$ python3 -q
>>> import numpy as np
>>> np.set_printoptions(suppress=True, linewidth=120)
>>> def rd(a):
...     return np.round(a, 2) + 0
... 
>>> J = np.loadtxt("out14.csv", delimiter=",")
>>> print(J)
[[ 5.7   6.13  2.89  9.11  6.4   0.07 -0.25  9.61  3.26  5.85 -0.01]
 [ 4.82  2.19  9.7   2.89  2.18  6.05  6.3   3.    0.5   7.83 -0.14]
 [ 8.85  4.   17.21  6.19  3.81  9.71 10.05  5.73  2.09 14.11 -0.09]
 [11.9  10.38 10.78 15.61  9.67  4.22  4.1  15.    5.06 14.19  0.52]
 [ 5.62  6.11  2.73  9.05  5.99  0.04  0.33  9.28  3.49  5.73 -0.23]
 [12.31  9.61 10.91 14.77  9.86  4.34  3.83 15.41  5.13 14.43 -0.61]
 [ 9.57 10.44  5.1  14.73  9.81 -0.52 -1.03 14.68  4.92  9.78 -0.05]
 [ 8.35  7.91  6.93 12.35  8.03  1.96  1.8  11.93  4.07 10.06  0.22]
 [10.54  5.79 18.52  8.94  6.27 10.02  9.58  9.31  2.93 16.05 -0.06]
 [ 0.38  0.67  2.75 -0.14 -0.15  2.16  1.84  0.01  0.08  1.95  0.46]
 [ 6.9   4.08 10.93  5.89  4.03  6.4   6.43  5.99  2.12 10.17  0.42]
 [ 3.22  1.8   3.83  2.58  1.5   1.55  2.37  2.88  1.59  4.3   0.1 ]]
>>> f, r1 = J[0], J[10]
>>> print(rd(f @ f))
339.64
>>> pr = (f @ r1) / (f @ f) * f
>>> print(np.linalg.matrix_rank(np.outer(f, r1)))
1
>>> print(rd((r1 - pr) @ f))
0.0
>>> q, V = np.linalg.qr(J[:, :10])[0], np.linalg.qr(J[:, 10:])[0]
>>> sigma = np.linalg.svd(q.T @ V, compute_uv=False)
>>> print((sigma > 0.9).sum())
0
>>> other = np.c_[J[:, :2] @ np.array([[3, -9], [-1, 5]]), np.array([-2, 0, 0, 2, 2, -2, 0, 0, 0, 1, -1, 2])]
>>> print(rd(other))
[[ 10.97 -20.65  -2.  ]
 [ 12.27 -32.43   0.  ]
 [ 22.55 -59.65   0.  ]
 [ 25.32 -55.2    2.  ]
 [ 10.75 -20.03   2.  ]
 [ 27.32 -62.74  -2.  ]
 [ 18.27 -33.93   0.  ]
 [ 17.14 -35.6    0.  ]
 [ 25.83 -65.91   0.  ]
 [  0.47  -0.07   1.  ]
 [ 16.62 -41.7   -1.  ]
 [  7.86 -19.98   2.  ]]
>>> print(rd(np.linalg.lstsq(J, other[:, 0])[0]))
[ 3. -1.  0.  0.  0.  0.  0.  0.  0.  0.  0.]
>>> rng = np.random.default_rng(29)
>>> other = J + rng.integers(-2, 3, (12, 2)) @ rng.integers(-2, 3, (2, 11))
>>> print(rd(other))
[[ 9.7  10.13  2.89 13.11  6.4   2.07 -6.25  7.61  1.26  7.85  1.99]
 [ 4.82  2.19  9.7   2.89  2.18  6.05  6.3   3.    0.5   7.83 -0.14]
 [ 6.85  2.   19.21  4.19  1.81  8.71 11.05  7.73  4.09 12.11 -1.09]
 [13.9  12.38 10.78 17.61  9.67  5.22  1.1  14.    4.06 15.19  1.52]
 [ 5.62  6.11  6.73  9.05  1.99  0.04 -3.67 11.28  5.49  3.73 -0.23]
 [16.31 13.61 10.91 18.77  9.86  6.34 -2.17 13.41  3.13 16.43  1.39]
 [ 9.57 10.44  7.1  14.73  7.81 -0.52 -3.03 15.68  5.92  8.78 -0.05]
 [ 4.35  3.91 12.93  8.35  2.03 -0.04  1.8  16.93  9.07  5.06 -1.78]
 [12.54  7.79 20.52 10.94  4.27 11.02  4.58  9.31  2.93 16.05  0.94]
 [-3.62 -3.33  8.75 -4.14 -6.15  0.16  1.84  5.01  5.08 -3.05 -1.54]
 [ 2.9   0.08 12.93  1.89  2.03  4.4  10.43  8.99  5.12  7.17 -1.58]
 [-0.78 -2.2   5.83 -1.42 -0.5  -0.45  6.37  5.88  4.59  1.3  -1.9 ]]
>>> print(np.abs(other - J).sum(axis=1))
[28.  0. 19. 14. 18. 28.  9. 43. 17. 43. 33. 33.]
>>> print(np.linalg.matrix_rank(other - J, tol=1e-8))
2
>>> lab = rng.permutation(11)
>>> other = J[:, lab] * rng.choice([-1, 1], 11)
>>> print(other)
[[  5.7   -9.11  -2.89   0.07   9.61   3.26   6.13  -5.85   0.25  -0.01  -6.4 ]
 [  4.82  -2.89  -9.7    6.05   3.     0.5    2.19  -7.83  -6.3   -0.14  -2.18]
 [  8.85  -6.19 -17.21   9.71   5.73   2.09   4.   -14.11 -10.05  -0.09  -3.81]
 [ 11.9  -15.61 -10.78   4.22  15.     5.06  10.38 -14.19  -4.1    0.52  -9.67]
 [  5.62  -9.05  -2.73   0.04   9.28   3.49   6.11  -5.73  -0.33  -0.23  -5.99]
 [ 12.31 -14.77 -10.91   4.34  15.41   5.13   9.61 -14.43  -3.83  -0.61  -9.86]
 [  9.57 -14.73  -5.1   -0.52  14.68   4.92  10.44  -9.78   1.03  -0.05  -9.81]
 [  8.35 -12.35  -6.93   1.96  11.93   4.07   7.91 -10.06  -1.8    0.22  -8.03]
 [ 10.54  -8.94 -18.52  10.02   9.31   2.93   5.79 -16.05  -9.58  -0.06  -6.27]
 [  0.38   0.14  -2.75   2.16   0.01   0.08   0.67  -1.95  -1.84   0.46   0.15]
 [  6.9   -5.89 -10.93   6.4    5.99   2.12   4.08 -10.17  -6.43   0.42  -4.03]
 [  3.22  -2.58  -3.83   1.55   2.88   1.59   1.8   -4.3   -2.37   0.1   -1.5 ]]
>>> Uu, _, vt = np.linalg.svd(J.T @ other)
>>> print(rd(Uu @ vt))
[[ 1.  0.  0.  0.  0.  0.  0.  0.  0.  0.  0.]
 [ 0.  0.  0.  0.  0.  0.  1.  0.  0.  0.  0.]
 [ 0.  0. -1.  0.  0.  0.  0.  0.  0.  0.  0.]
 [ 0. -1.  0.  0.  0.  0.  0.  0.  0.  0.  0.]
 [ 0.  0.  0.  0.  0.  0.  0.  0.  0.  0. -1.]
 [ 0.  0.  0.  1.  0.  0.  0.  0.  0.  0.  0.]
 [ 0.  0.  0.  0.  0.  0.  0.  0. -1.  0.  0.]
 [ 0.  0.  0.  0.  1.  0.  0.  0.  0.  0.  0.]
 [ 0.  0.  0.  0.  0.  1.  0.  0.  0.  0.  0.]
 [ 0.  0.  0.  0.  0.  0.  0. -1.  0.  0.  0.]
 [ 0.  0.  0.  0.  0.  0.  0.  0.  0.  1.  0.]]
